% python3 -q
>>> import numpy as np
>>> import numpy.linalg as la
>>> np.set_printoptions(precision=2, suppress=True, linewidth=160)
>>> mat = np.load("layer6.npy")
>>> print(mat)
[[  1.48  15.13  -7.86 -11.08]
 [  4.96  11.72  -5.43  -5.13]
 [  0.6   -6.43   0.83   7.9 ]
 [  3.75   1.51   1.96   3.02]
 [  2.54   0.46   2.86  -0.12]
 [ -1.31  -1.61  -1.62   2.28]
 [ -7.84   5.28  -0.82 -21.96]
 [  4.27  -6.44   2.65  11.19]
 [ -2.31  -2.76  -1.31  -2.4 ]
 [  0.36   0.75   0.04   0.11]
 [  5.47  12.48 -10.48  -2.25]
 [ -0.62  12.37  -3.55  -6.18]
 [  1.34   1.32  -4.52  -0.36]
 [ -3.7    3.6   -1.87  -9.93]
 [  4.7   -1.4    2.52   9.04]
 [ -4.37   0.49   0.23  -5.84]
 [ -2.41   5.71  -4.95 -13.75]]
>>> vec = np.array([1, -2, 0, 1])
>>> y = mat @ vec
>>> np.round(la.lstsq(mat, y)[0], 2) + 0
array([ 1., -2.,  0.,  1.])
>>> rng = np.random.default_rng(963402)
>>> y = y + 0.3 * rng.normal(size=17)
>>> y
array([-39.41, -23.18,  20.99,   3.79,   1.2 ,   4.04, -40.41,  28.43,   0.44,  -0.51, -21.38, -31.78,  -1.9 , -20.54,  16.21, -10.87, -26.91])
>>> coef, *_ = la.lstsq(mat, y)
>>> print(coef.round())
[ 1. -2. -0.  1.]
>>> [round(float(la.norm(la.solve(mat.T @ mat + lam * np.eye(4), mat.T @ y))), 2) for lam in (0, 1, 10, 100)]
[2.47, 2.44, 2.26, 1.94]
>>> print(coef)
[ 1.05 -2.01 -0.02  0.97]
>>> np.round(la.norm(y - mat @ coef), 2)
np.float64(1.15)
>>> print(np.round(mat.T @ (y - mat @ coef), 2) + 0)
[0. 0. 0. 0.]
